$ python -q
>>> import numpy as np
>>> np.set_printoptions(precision=3, suppress=True, linewidth=120, floatmode="fixed")
>>> K = np.array([[1, 1, 1, 1, -1, -1, -1, -1],
...     [1, 1, -1, -1, -1, -1, 1, 1],
...     [1, -1, 1, -1, -1, 1, -1, 1],
...     [1, -1, -1, 1, -1, 1, 1, -1]])
>>> print(np.linalg.svd(K, compute_uv=False))
[2.828 2.828 2.828 2.828]
>>> print(K.mean(axis=0))
[ 1.000  0.000  0.000  0.000 -1.000  0.000  0.000  0.000]
>>> print(K - K[0])
[[ 0  0  0  0  0  0  0  0]
 [ 0  0 -2 -2  0  0  2  2]
 [ 0 -2  0 -2  0  2  0  2]
 [ 0 -2 -2  0  0  2  2  0]]
>>> print(np.unravel_index(np.abs(K).argmax(), K.shape))
(np.int64(0), np.int64(0))
>>> print(K.sum(axis=0))
[ 4  0  0  0 -4  0  0  0]
>>> print(np.linalg.matrix_rank(K))
4
>>> print(np.count_nonzero(K))
32
>>> W1 = np.array([[2, 2, 4],
...     [5, 5, 1],
...     [3, 5, 0],
...     [2, 5, 2],
...     [2, 4, 5],
...     [4, 5, 5],
...     [2, 1, 0],
...     [2, 3, 0]])
>>> beta = np.array([5, 1, 0])
>>> act = np.maximum(K @ W1 + beta, 0)
>>> print((act > 0).astype(int))
[[1 1 0]
 [1 0 0]
 [1 1 1]
 [1 0 1]]
>>> print(act)
[[7 5 0]
 [5 0 0]
 [5 1 1]
 [3 0 5]]
>>> print((act > 0).mean(axis=0))
[1.000 0.500 0.500]
>>> basis = np.array([[2, 0], [2, 0], [1, 1]])
>>> print((act @ basis).round(6).argmax(axis=1))
[0 0 0 0]
>>> hat = act @ np.linalg.solve(act.T @ act, act.T)
>>> print(np.diag(hat))
[0.972 0.750 0.306 0.972]
>>> print(np.round(np.trace(hat), 3))
3.0
>>> print(np.round((np.eye(4) - hat) @ act, 3) + 0)
[[0.000 0.000 0.000]
 [0.000 0.000 0.000]
 [0.000 0.000 0.000]
 [0.000 0.000 0.000]]
>>> print(hat)
[[ 0.972 -0.083  0.139 -0.028]
 [-0.083  0.750  0.417 -0.083]
 [ 0.139  0.417  0.306  0.139]
 [-0.028 -0.083  0.139  0.972]]
>>> print(np.linalg.matrix_rank(np.eye(4) - hat))
1
>>> print(np.allclose(hat @ hat, hat))
True
>>> print(K.ravel(order="F"))
[ 1  1  1  1  1  1 -1 -1  1 -1  1 -1  1 -1 -1  1 -1 -1 -1 -1 -1 -1  1  1 -1  1 -1  1 -1  1  1 -1]
>>> t3 = K.reshape(4, 2, -1)
>>> print(t3.shape)
(4, 2, 4)
>>> print(np.swapaxes(t3, 1, 2)[0])
[[ 1 -1]
 [ 1 -1]
 [ 1 -1]
 [ 1 -1]]
>>> M2 = np.array([[-1, 1],
...     [-1, 1],
...     [-3, -2],
...     [1, 1],
...     [-3, 3],
...     [-1, -1],
...     [-1, 2],
...     [-1, 2]])
>>> print(np.einsum("ij->j", K))
[ 4  0  0  0 -4  0  0  0]
>>> print(np.linalg.matrix_rank(np.vstack([K, M2.T])))
6
>>> print(K @ M2)
[[ 2 -5]
 [ 2  5]
 [-2 -7]
 [ 6 -1]]
>>> print(np.vstack([K, M2.T]).shape)
(6, 8)
>>> E = np.tanh(np.array([[-2.2, -2.0],
...     [-1.0, -1.8],
...     [2.6, -0.9],
...     [1.7, -0.3],
...     [1.0, 1.2],
...     [-0.4, -0.9],
...     [1.5, 1.3],
...     [-0.6, 0.0],
...     [-1.0, -1.0],
...     [0.6, -0.7],
...     [-0.8, 0.5],
...     [-1.5, 1.0],
...     [-0.2, -0.6],
...     [2.9, -0.4],
...     [-0.4, -0.6],
...     [-0.1, 0.3],
...     [0.3, 0.5],
...     [0.3, -0.5],
...     [-2.3, -0.2],
...     [-1.4, 1.3],
...     [-0.5, 1.0],
...     [0.4, 0.5],
...     [0.9, -2.4],
...     [-0.1, -0.4],
...     [2.6, 1.9],
...     [0.1, -2.1],
...     [-0.1, 0.9],
...     [-0.1, 0.2],
...     [-0.2, -1.2],
...     [-0.3, 1.1],
...     [1.0, -0.5],
...     [1.3, -0.8]]) @ np.array([[-0.4, -0.2, 1.5], [-1.6, 0.1, 0.2]]))
>>> print(E)
[[ 0.999  0.235 -0.999]
 [ 0.997  0.020 -0.953]
 [ 0.380 -0.544  0.999]
 [-0.197 -0.354  0.986]
 [-0.981 -0.080  0.940]
 [ 0.922 -0.010 -0.653]
 [-0.991 -0.168  0.987]
 [ 0.235  0.119 -0.716]
 [ 0.964  0.100 -0.935]
 [ 0.706 -0.188  0.641]
 [-0.446  0.207 -0.800]
 [-0.762  0.380 -0.967]
 [ 0.778 -0.020 -0.397]
 [-0.478 -0.551  1.000]
 [ 0.808  0.020 -0.617]
 [-0.414  0.050 -0.090]
 [-0.726 -0.010  0.501]
 [ 0.592 -0.110  0.336]
 [ 0.845  0.414 -0.998]
 [-0.909  0.388 -0.951]
 [-0.885  0.197 -0.501]
 [-0.744 -0.030  0.604]
 [ 0.998 -0.397  0.701]
 [ 0.592 -0.020 -0.226]
 [-0.999 -0.319  1.000]
 [ 0.997 -0.226 -0.264]
 [-0.885  0.110  0.030]
 [-0.273  0.040 -0.110]
 [ 0.964 -0.080 -0.493]
 [-0.927  0.168 -0.226]
 [ 0.380 -0.245  0.885]
 [ 0.641 -0.327  0.946]]
>>> Xc = (E - E.mean(axis=0)) / E.std(axis=0)
>>> print(Xc.std(axis=0))
[1.000 1.000 1.000]
>>> print(np.argwhere(np.abs(Xc) > 2))
[[ 2  1]
 [13  1]]
>>> beta = np.linalg.lstsq(np.delete(Xc, 0, axis=1), Xc[:, 0])[0]
>>> print(np.abs(beta).argmax())
1
>>> basis = E[[20, 21]].astype(float)
>>> for _ in range(3):
...     lab = np.linalg.norm(E[:, None] - basis, axis=-1).argmin(axis=1)
...     basis = np.array([E[lab == j].mean(axis=0) for j in range(2)])
... 
>>> print(lab)
[0 0 1 1 1 0 1 0 0 1 0 0 0 1 0 0 1 1 0 0 0 1 1 0 1 0 1 0 0 0 1 1]
>>> print(basis[1] - basis[0])
[-0.414 -0.340  1.359]
>>> print(basis)
[[ 0.249  0.110 -0.605]
 [-0.165 -0.230  0.754]]
>>> Xc = E - E.mean(axis=0)
>>> Uu, sig, Vt = np.linalg.svd(Xc, full_matrices=False)
>>> print(np.searchsorted(np.cumsum(sig ** 2) / (sig ** 2).sum(), 0.9) + 1)
2
>>> print(np.round(Xc.mean(axis=0), 3) + 0)
[0.000 0.000 0.000]
>>> print(sig ** 2 / (sig ** 2).sum())
[0.619 0.374 0.007]
>>> Xc = E - E.mean(axis=0)
>>> vecs = np.linalg.svd(Xc)[2][:2]
>>> M2 = Xc - Xc @ vecs.T @ vecs
>>> print((Xc @ vecs.T).std(axis=0))
[0.863 0.671]
>>> print(np.diag(vecs.T @ vecs))
[0.984 0.106 0.910]
>>> m1 = np.load("layer6.npy")
>>> print(m1)
[[0 1 1 1 0 1]
 [1 0 1 0 0 1]
 [1 1 0 0 0 1]
 [1 0 0 0 0 1]
 [0 0 0 0 0 0]
 [1 1 1 1 0 0]]
>>> rng = np.random.default_rng(47718)
>>> M2 = m1 + rng.integers(-2, 3, (6, 5)) @ rng.integers(-2, 3, (5, 6))
>>> print(M2)
[[-5 -9  5  6  0 -1]
 [-3 -1  4 -3  1 -2]
 [ 2  0  1  5  3  2]
 [-5  0 -4  4  2 -1]
 [-4 -2 16  4  0 -2]
 [ 3  5 -2  3 -1  2]]
>>> print(np.linalg.matrix_rank(M2 - m1, tol=1e-8))
5
>>> print(np.round(np.linalg.svd(M2 - m1, compute_uv=False), 3) + 0)
[20.325 11.392  8.108  6.713  3.053  0.000]
>>> print(M2 - m1)
[[ -5 -10   4   5   0  -2]
 [ -4  -1   3  -3   1  -3]
 [  1  -1   1   5   3   1]
 [ -6   0  -4   4   2  -2]
 [ -4  -2  16   4   0  -2]
 [  2   4  -3   2  -1   2]]
>>> t3 = np.stack([m1, -3 * m1, m1[::-1]])
>>> print(np.linalg.det(t3))
[0.000 0.000 0.000]
>>> print(np.linalg.matrix_rank(t3))
[5 5 5]
>>> print(np.linalg.matrix_rank(t3.reshape(3, -1)))
2
>>> print(t3.sum(axis=0))
[[ 1 -1 -1 -1  0 -2]
 [-2  0 -2  0  0 -2]
 [-1 -2  0  0  0 -1]
 [-1  1  0  0  0 -1]
 [ 1  0  1  0  0  1]
 [-2 -1 -1 -1  0  1]]
>>> print(np.flatnonzero(np.linalg.matrix_power((m1 != 0) + (m1.T != 0) + np.eye(6), 6)[3]))
[0 1 2 3 5]
>>> print(m1 @ m1)
[[4 2 2 1 0 3]
 [2 3 2 2 0 2]
 [2 2 3 2 0 2]
 [1 2 2 2 0 1]
 [0 0 0 0 0 0]
 [3 2 2 1 0 4]]
>>> Uu, sig, Vt = np.linalg.svd(m1)
>>> vecs = Vt[:(sig > 1e-8).sum()]
>>> x = m1[3] + -1 * m1[5] + rng.integers(2) * np.eye(6)[2]
>>> print(x)
[ 0.000 -1.000  0.000 -1.000  0.000  1.000]
>>> print(np.diag(vecs.T @ vecs))
[1.000 1.000 1.000 1.000 0.000 1.000]
>>> print(np.round(np.linalg.norm(x - vecs.T @ vecs @ x), 3))
0.0
>>> arr = np.load("out6.npy")
>>> print(arr)
[[ 2  1 -2]
 [ 0  2  1]
 [ 0  0  0]]
>>> rank = np.linalg.matrix_rank(arr)
>>> print(rank)
2
>>> N = np.linalg.svd(arr)[2][rank:].T
>>> print(N.shape)
(3, 1)
>>> print(np.round(arr @ N, 3) + 0)
[[0.000]
 [0.000]
 [0.000]]
>>> O, _ = np.linalg.qr(np.array([[0.6, 0.3, -0.4, 1.3, -0.4, 1.1],
...     [1.0, 1.3, -0.2, -1.1, 0.6, 0.7],
...     [-0.4, 2.0, 0.0, -1.3, 1.0, -0.1],
...     [1.2, 1.6, 0.0, 1.1, -0.6, 1.6],
...     [0.7, 0.9, 0.1, 0.0, 0.1, 1.9],
...     [-2.0, 0.4, -2.8, -0.1, 0.3, -1.0]]))
>>> F = -3 * O
>>> print(F)
[[ 0.659  0.107 -1.305  1.119  2.260 -0.701]
 [ 1.099  1.001 -0.910 -2.330  0.033 -0.730]
 [-0.440  2.190  1.767  0.185  0.825 -0.415]
 [ 1.319  1.242 -0.667  1.509 -1.691 -0.370]
 [ 0.769  0.690 -0.243 -0.103  0.508  2.757]
 [-2.198  1.082 -1.685  0.003 -0.307  0.251]]
>>> x = np.array([2, -2, -1, 1, 2, 0])
>>> y = F @ x
>>> print(y)
[ 8.048 -1.158 -5.192 -1.052  1.314 -5.486]
>>> print(np.round(np.linalg.solve(F.T, F[5]), 3) + 0)
[0.000 0.000 0.000 0.000 0.000 1.000]
>>> print(np.round(np.linalg.solve(F, F[:, 5]), 3) + 0)
[0.000 0.000 0.000 0.000 0.000 1.000]
>>> t = np.radians(15)
>>> Rm = np.eye(6)
>>> Rm[1, 1] = Rm[0, 0] = np.cos(t)
>>> Rm[1, 0], Rm[0, 1] = -np.sin(t), np.sin(t)
>>> print(Rm)
[[ 0.966  0.259  0.000  0.000  0.000  0.000]
 [-0.259  0.966  0.000  0.000  0.000  0.000]
 [ 0.000  0.000  1.000  0.000  0.000  0.000]
 [ 0.000  0.000  0.000  1.000  0.000  0.000]
 [ 0.000  0.000  0.000  0.000  1.000  0.000]
 [ 0.000  0.000  0.000  0.000  0.000  1.000]]
>>> M2 = F @ Rm.T
>>> print(M2)
[[ 0.665 -0.067 -1.305  1.119  2.260 -0.701]
 [ 1.321  0.682 -0.910 -2.330  0.033 -0.730]
 [ 0.142  2.229  1.767  0.185  0.825 -0.415]
 [ 1.596  0.859 -0.667  1.509 -1.691 -0.370]
 [ 0.922  0.468 -0.243 -0.103  0.508  2.757]
 [-1.843  1.614 -1.685  0.003 -0.307  0.251]]
>>> print(np.round(np.linalg.det(Rm), 3), np.round(np.trace(Rm), 3))
1.0 5.932
>>> print(np.allclose(np.linalg.norm(F, axis=1), np.linalg.norm(M2, axis=1)))
True
>>> print(np.allclose(F @ F.T, M2 @ M2.T))
True
>>> print(np.abs(M2 - F).max(axis=0))
[0.582 0.532 0.000 0.000 0.000 0.000]
>>> print(round(float(np.linalg.norm(K) ** 2 / np.linalg.norm(K, 2) ** 2), 3))
4.0
>>> print(np.linalg.norm(K, axis=1).argmax())
0
>>> print(np.round(np.linalg.norm(K[0] - K[3]), 3))
4.0
>>> print(np.linalg.norm(K, axis=0))
[2.000 2.000 2.000 2.000 2.000 2.000 2.000 2.000]
>>> print(K[0] @ K[3])
0
>>> print(np.round(np.linalg.norm(K, 2), 3))
2.828
>>> print(round(np.linalg.norm(K, "nuc"), 3))
11.314
>>> gram = np.cov(E, rowvar=False)
>>> print(gram.shape)
(3, 3)
>>> print(np.linalg.eigvalsh(gram)[::-1])
[0.769 0.465 0.009]
>>> print(np.corrcoef(E.T))
[[ 1.000 -0.146 -0.283]
 [-0.146  1.000 -0.825]
 [-0.283 -0.825  1.000]]
>>> print(np.argwhere(np.triu(np.abs(np.corrcoef(E.T)) > 0.8, 1)))
[[1 2]]
>>> print(E.std(axis=0))
[0.771 0.245 0.741]
>>> basis = np.array([[0.7, -1.3, 0.7]])
>>> data = np.array([[2],
...     [1],
...     [2],
...     [0],
...     [2],
...     [1],
...     [2],
...     [0],
...     [1],
...     [2],
...     [0],
...     [2],
...     [2],
...     [0],
...     [1],
...     [1],
...     [2],
...     [0],
...     [1],
...     [2],
...     [1],
...     [0],
...     [2],
...     [1],
...     [0],
...     [0]]) @ basis + 0.1 * rng.normal(size=(26, 3))
>>> print(data)
[[ 1.407 -2.634  1.543]
 [ 0.661 -1.329  0.800]
 [ 1.441 -2.525  1.455]
 [ 0.048 -0.156 -0.011]
 [ 1.354 -2.775  1.577]
 [ 0.492 -1.295  0.767]
 [ 1.225 -2.605  1.230]
 [ 0.060  0.026 -0.017]
 [ 0.685 -1.342  0.724]
 [ 1.295 -2.779  1.342]
 [ 0.017 -0.031 -0.045]
 [ 1.248 -2.608  1.477]
 [ 1.358 -2.525  1.397]
 [ 0.012 -0.141  0.113]
 [ 0.670 -1.258  0.853]
 [ 0.684 -1.164  0.589]
 [ 1.341 -2.559  1.463]
 [-0.072 -0.149 -0.038]
 [ 0.614 -1.376  0.737]
 [ 1.598 -2.623  1.429]
 [ 0.931 -1.406  0.763]
 [ 0.079  0.314  0.072]
 [ 1.398 -2.592  1.541]
 [ 0.698 -1.262  0.817]
 [ 0.094 -0.071 -0.032]
 [-0.143 -0.230  0.007]]
>>> Xc = data - data.mean(axis=0)
>>> vecs = np.linalg.svd(Xc)[2][:1]
>>> M2 = Xc - Xc @ vecs.T @ vecs
>>> print(np.diag(vecs.T @ vecs))
[0.174 0.630 0.196]
>>> print(np.round(np.linalg.norm(M2) / np.linalg.norm(Xc), 3))
0.101
>>> print(M2.std(axis=0))
[0.094 0.066 0.074]
>>> print((Xc @ vecs.T).std(axis=0))
[1.346]
